$ ipython --no-banner

In [1]: import numpy as np

In [2]: from numpy import linalg as LA

In [3]: np.set_printoptions(precision=2, suppress=True, linewidth=120)

In [4]: rnd = lambda a: np.round(a, 2) + 0

In [5]: J = np.load("layer3.npy")

In [6]: print(rnd(J))
[[-0.73  0.3  -0.53 -0.15]
 [-0.36 -0.2   0.52  0.53]
 [ 0.06  0.24 -0.36  0.83]
 [ 0.55 -0.05 -0.44  0.08]
 [ 0.18  0.9   0.36 -0.05]]

In [7]: vec = np.array([-1, -1, 8, 3])

In [8]: rhs = J @ vec

In [9]: print(rnd(LA.pinv(J) @ J))
[[1. 0. 0. 0.]
 [0. 1. 0. 0.]
 [0. 0. 1. 0.]
 [0. 0. 0. 1.]]

In [10]: print(rnd(LA.solve(J.T @ J, J.T @ rhs)))
[-1. -1.  8.  3.]

In [11]: rng = np.random.default_rng(4032)

In [12]: rhs = rhs + 0.02 * rng.normal(size=5)

In [13]: print(rnd(rhs))
[-4.24  6.27 -0.69 -3.78  1.65]

In [14]: b, *_ = LA.lstsq(J, rhs)

In [15]: print(rnd(LA.norm(rhs - J @ b)))
0.01

In [16]: data = np.load("sample0.npy")

In [17]: print(data)
[[ 0  1 -3 -3]
 [ 0  0  1  2]
 [ 0  0  0  0]
 [ 0  0  0  0]]

In [18]: P = np.triu(np.array([[1, 0, 3, 2], [3, 2, 3, 1], [2, 3, 0, 1], [3, 0, 0, 0]]), 1) + np.eye(4)

In [19]: M2 = P @ data @ LA.inv(P)

In [20]: print(np.poly(M2))
[1. 0. 0. 0. 0.]

In [21]: print(P @ data - data @ P)
[[ 0.  0. -3.  2.]
 [ 0.  0.  0. -1.]
 [ 0.  0.  0.  0.]
 [ 0.  0.  0.  0.]]

In [22]: print(M2)
[[ 0.  1. -6.  2.]
 [ 0.  0.  1.  1.]
 [ 0.  0.  0.  0.]
 [ 0.  0.  0.  0.]]

In [23]: M = np.load("a.npy")

In [24]: print(M)
[[-1.  1.  0.]
 [ 0. -1.  1.]
 [ 0.  0. -1.]]

In [25]: W = np.array([[3, 3, 0, 2, 1], [2, 0, 0, 1, 1], [3, 1, 0, 2, 0]])

In [26]: b = np.array([1, -1, -2, 0, 1])

In [27]: hid = np.maximum(M @ W + b, 0)

In [28]: print((hid > 0).astype(int))
[[0 0 0 0 1]
 [1 0 0 1 0]
 [0 0 0 0 1]]

In [29]: Z = np.array([[2, 0], [2, 0], [0, 0], [1, 1], [0, 1]])

In [30]: print(hid @ Z)
[[0. 1.]
 [5. 1.]
 [0. 1.]]

In [31]: f = np.array([-1, -1, 2])

In [32]: M2 = M + np.outer(f, np.eye(3)[2])

In [33]: print(rnd(LA.det(M2) / LA.det(M)), rnd(1 + LA.solve(M, f)[2]))
-1.0 -1.0

In [34]: print(LA.matrix_rank(M2 - M))
1

In [35]: print(M2)
[[-1.  1. -1.]
 [ 0. -1.  0.]
 [ 0.  0.  1.]]

In [36]: Uu, sv, Vt = LA.svd(M, full_matrices=False)

In [37]: print(Uu.shape, sv.shape, Vt.shape)
(3, 3) (3,) (3, 3)

In [38]: print(np.abs(Uu[:, 0]).round(6).argmax())
1

In [39]: print(rnd(np.cumsum(sv ** 2) / np.sum(sv ** 2)))
[0.65 0.96 1.  ]

In [40]: print(rnd(Uu.T @ M @ Vt.T))
[[1.8  0.   0.  ]
 [0.   1.25 0.  ]
 [0.   0.   0.45]]

In [41]: print(rnd(Uu.T @ Uu))
[[1. 0. 0.]
 [0. 1. 0.]
 [0. 0. 1.]]

In [42]: print(rnd(np.sqrt((sv ** 2).sum())), rnd(LA.norm(M)))
2.24 2.24

In [43]: print((sv > 1e-8).sum())
3

In [44]: print(rnd(np.sort(LA.eigvals(M))))
[-1. -1. -1.]

In [45]: print(M @ M)
[[ 1. -2.  1.]
 [ 0.  1. -2.]
 [ 0.  0.  1.]]

In [46]: print(np.prod(np.diag(M)), rnd(LA.det(M)))
-1.0 -1.0

In [47]: print(LA.matrix_rank(M - M[0, 0] * np.eye(3)))
2

In [48]: F = np.array([[7.17, 3.41, -7.06],
    ...:     [4.04, 1.03, -3.05],
    ...:     [3.61, 0.71, -2.51],
    ...:     [3.01, 0.28, -1.79],
    ...:     [2.34, -0.17, -1.02],
    ...:     [2.31, -0.19, -1.0],
    ...:     [1.99, -0.38, -0.66],
    ...:     [0.15, -0.15, 0.05],
    ...:     [-0.56, 0.57, -0.18],
    ...:     [-2.6, 2.28, -0.36],
    ...:     [-3.17, 2.67, -0.31],
    ...:     [-4.13, 3.24, -0.16],
    ...:     [-4.34, 3.36, -0.11],
    ...:     [-4.82, 3.61, -0.01],
    ...:     [-5.6, 3.99, 0.2],
    ...:     [-16.75, 7.42, 5.08],
    ...:     [-19.84, 8.0, 6.78],
    ...:     [-31.53, 9.5, 13.81]])

In [49]: M2 = np.c_[F[:, :2] @ np.array([[8, 5], [2, 3]]), np.array([-3, -3, 2, 1, 1, 1, -1, 3, 0, 2, 1, -1, -1, -1, -3, 0, 2, 1])]

In [50]: print(rnd(M2))
[[  64.18   46.08   -3.  ]
 [  34.38   23.29   -3.  ]
 [  30.3    20.18    2.  ]
 [  24.64   15.89    1.  ]
 [  18.38   11.19    1.  ]
 [  18.1    10.98    1.  ]
 [  15.16    8.81   -1.  ]
 [   0.9     0.3     3.  ]
 [  -3.34   -1.09    0.  ]
 [ -16.24   -6.16    2.  ]
 [ -20.02   -7.84    1.  ]
 [ -26.56  -10.93   -1.  ]
 [ -28.    -11.62   -1.  ]
 [ -31.34  -13.27   -1.  ]
 [ -36.82  -16.03   -3.  ]
 [-119.16  -61.49    0.  ]
 [-142.72  -75.2     2.  ]
 [-233.24 -129.15    1.  ]]

In [51]: print(rnd(LA.norm(M2 - F @ LA.lstsq(F, M2)[0], axis=0)))
[0.   0.   6.67]

In [52]: print(rnd(LA.lstsq(F, M2[:, 0])[0]))
[8. 2. 0.]

In [53]: Ac = F - F.mean(axis=0)

In [54]: Uu, sv, Vt = LA.svd(Ac, full_matrices=False)

In [55]: print(rnd(Vt[0] * np.sign(Vt[0, np.abs(Vt[0]).argmax()])))
[ 0.89 -0.24 -0.39]

In [56]: print(np.abs(Vt[0]).argmax())
0

In [57]: print(rnd(sv ** 2 / (sv ** 2).sum()))
[0.98 0.02 0.  ]

In [58]: print(rnd(Ac.mean(axis=0)))
[0. 0. 0.]

In [59]: print(rnd(np.abs(Vt[-1])))
[0.46 0.58 0.67]

In [60]: print(LA.matrix_rank(Ac))
3

In [61]: Ac = (F - F.mean(axis=0)) / F.std(axis=0)

In [62]: print(np.argwhere(np.abs(Ac) > 2))
[[17  0]
 [17  1]
 [17  2]]

In [63]: b = LA.lstsq(np.delete(Ac, 2, axis=1), Ac[:, 2])[0]

In [64]: print(rnd(b))
[-1.48 -0.57]

In [65]: print(np.abs(b).argmax())
0

In [66]: A = np.loadtxt("out15.csv", delimiter=",")

In [67]: print(A)
[[-0.9  0.3 -0.2]
 [ 0.9  1.4 -0.2]
 [-0.2 -1.  -1.1]]

In [68]: lab = rng.permutation(3)

In [69]: print(lab)
[0 2 1]

In [70]: M2 = M[lab][:, lab]

In [71]: print(rnd(LA.det(M2)), rnd(LA.det(M[lab])))
-1.0 1.0

In [72]: print(M2)
[[-1.  0.  1.]
 [ 0. -1.  0.]
 [ 0.  1. -1.]]

In [73]: print(rnd(A @ A))
[[ 1.12  0.35  0.34]
 [ 0.49  2.43 -0.24]
 [-0.5  -0.36  1.45]]

In [74]: print(np.allclose(A @ A.T, A.T @ A))
False

In [75]: print(rnd(np.sort(np.abs(LA.eigvals(A)))))
[1.11 1.11 1.61]

In [76]: vec = np.array([5, -7, 5])

In [77]: rhs = A @ vec

In [78]: print(rnd(rhs))
[-7.6 -6.3  0.5]

In [79]: print(rnd(LA.solve(A.T, A[0])))
[1. 0. 0.]

In [80]: print(rnd(LA.solve(A, A[:, 2])))
[0. 0. 1.]

In [81]: w, V = LA.eig(M)

In [82]: print(np.prod(w))
-1.0

In [83]: print(rnd(np.sort(LA.eigvals(M @ M))))
[1. 1. 1.]

In [84]: print(rnd(np.sort(LA.eigvals(M.T))))
[-1. -1. -1.]

In [85]: print(w)
[-1. -1. -1.]

In [86]: vec = np.array([9, -4, 0])

In [87]: rhs = A @ vec

In [88]: b, lr = np.zeros(3), 1 / LA.norm(A, 2) ** 2

In [89]: for i in range(30):
    ...:     b -= lr * A.T @ (A @ b - rhs)
    ...:     if i % 10 == 0: print(i, round(LA.norm(A @ b - rhs), 2))
    ...: 
0 7.25
10 0.52
20 0.05

In [90]: print(rnd(b))
[ 9. -4.  0.]

In [91]: ang = rng.uniform(0, 2 * np.pi, 15)

In [92]: Q, _ = LA.qr(np.array([[-0.7, 0.5], [0.1, 1.0], [0.7, -0.9]]))

In [93]: E = 5 * np.c_[np.cos(ang), np.sin(ang)] @ Q.T

In [94]: print(rnd(E))
[[-2.52  4.17  1.1 ]
 [ 2.33  2.74 -3.48]
 [-2.62 -2.27  3.61]
 [ 3.19 -3.18 -2.17]
 [-2.96 -1.57  3.71]
 [ 3.03 -3.51 -1.88]
 [-1.33 -3.88  2.85]
 [-2.71 -2.1   3.64]
 [ 0.15  4.63 -1.89]
 [ 2.31  2.76 -3.47]
 [ 3.56 -1.08 -3.34]
 [ 3.29 -2.92 -2.38]
 [-3.55  0.87  3.41]
 [-0.29  4.77 -1.48]
 [-3.48  2.19  2.85]]

In [95]: blk = np.stack([E, 3 * E, E[::-1]])

In [96]: print(rnd(np.einsum("bij,cij->bc", blk, blk)))
[[ 375.   1125.    109.18]
 [1125.   3375.    327.53]
 [ 109.18  327.53  375.  ]]

In [97]: print(blk.shape)
(3, 15, 3)

In [98]: print(LA.lstsq(E[:-1].T, E[-1])[2])
2

In [99]: print(np.unique(E.round(6), axis=0).shape)
(15, 3)

In [100]: gram = np.cov(E, rowvar=False)

In [101]: print(rnd(np.median(E, axis=0)))
[-0.29 -1.08 -1.48]

In [102]: print(gram.shape)
(3, 3)

In [103]: print(rnd(gram))
[[ 7.81 -1.55 -7.65]
 [-1.55 10.09 -2.13]
 [-7.65 -2.13  8.85]]

In [104]: print(rnd(np.corrcoef(E.T)))
[[ 1.   -0.17 -0.92]
 [-0.17  1.   -0.23]
 [-0.92 -0.23  1.  ]]

In [105]: print(rnd(np.corrcoef(E[:, 2], E[:, 0])[0, 1]))
-0.92

In [106]: print(np.argsort(-E.std(axis=0).round(6), kind="stable"))
[1 2 0]

In [107]: print(rnd(LA.eigvalsh(gram)[::-1]))
[16.04 10.71  0.  ]

In [108]: Uu, sv, Vt = LA.svd(E)

In [109]: V = Vt[:(sv > 1e-8).sum()]

In [110]: vec = E[11] + 4 * E[4] + rng.integers(2) * np.eye(3)[0]

In [111]: print(rnd(vec))
[-7.57 -9.19 12.45]

In [112]: print(rnd(V.T @ V))
[[ 0.51 -0.17 -0.47]
 [-0.17  0.94 -0.17]
 [-0.47 -0.17  0.56]]

In [113]: print(rnd(np.diag(V.T @ V)))
[0.51 0.94 0.56]

In [114]: print(LA.matrix_rank(np.vstack([E, vec])))
3

In [115]: Ac = E - E.mean(axis=0)

In [116]: Uu, sv, Vt = LA.svd(Ac, full_matrices=False)

In [117]: print(np.abs(Vt[0]).argmax())
2

In [118]: print(rnd(Vt[0] * np.sign(Vt[0, np.abs(Vt[0]).argmax()])))
[-0.67 -0.09  0.74]

In [119]: print(np.searchsorted(np.cumsum(sv ** 2) / (sv ** 2).sum(), 0.9) + 1)
2

In [120]: print(rnd(sv ** 2 / (sv ** 2).sum()))
[0.6 0.4 0. ]

In [121]: mat = np.array([[0, 0, 0, 0, 0],
     ...:     [0, -2, 0, 0, -3],
     ...:     [-3, 0, -2, 0, 0],
     ...:     [0, 0, 0, 0, 0]])

In [122]: f, g = J[4], J[2]

In [123]: print(rnd(f @ f))
0.98

In [124]: print(rnd(f @ g))
0.05

In [125]: pr = (f @ g) / (f @ f) * f

In [126]: print(rnd(pr))
[0.01 0.05 0.02 0.  ]

In [127]: print(rnd(g - pr))
[ 0.05  0.19 -0.38  0.83]

In [128]: print(rnd(LA.norm(f + g) ** 2 + LA.norm(f - g) ** 2))
3.71

In [129]: lab = rng.permutation(4)

In [130]: print(lab)
[1 3 2 0]

In [131]: M2 = data[lab][:, lab]

In [132]: print(M2)
[[ 0  2  1  0]
 [ 0  0  0  0]
 [ 0  0  0  0]
 [ 1 -3 -3  0]]

In [133]: print(rnd(LA.det(M2)), rnd(LA.det(data[lab])))
0.0 0.0

In [134]: Z = F[[2, 5]].astype(float)

In [135]: for _ in range(4):
     ...:     lab = LA.norm(F[:, None] - Z, axis=-1).argmin(axis=1)
     ...:     Z = np.array([F[lab == j].mean(axis=0) for j in range(2)])
     ...: 

In [136]: print(lab)
[0 0 0 0 0 0 0 0 0 0 0 0 0 0 1 1 1 1]

In [137]: print(rnd(Z))
[[  0.36   1.45  -1.3 ]
 [-18.43   7.23   6.47]]

In [138]: print(np.bincount(lab))
[14  4]

In [139]: Q, _ = LA.qr(np.array([[1.3, -0.6, -0.1], [0.8, 0.5, -1.0], [-0.6, -0.1, 1.7]]))

In [140]: arr = 2 * Q

In [141]: print(rnd(arr))
[[-1.59  1.17  0.35]
 [-0.98 -1.56  0.78]
 [ 0.73  0.45  1.81]]

In [142]: vec = np.array([-2, 0, 0])

In [143]: rhs = arr @ vec

In [144]: print(rnd(rhs))
[ 3.17  1.95 -1.46]

In [145]: print(rnd(LA.solve(arr, 3 * rhs)))
[-6.  0.  0.]

In [146]: print(rnd(LA.solve(arr, arr[:, 1])))
[0. 1. 0.]
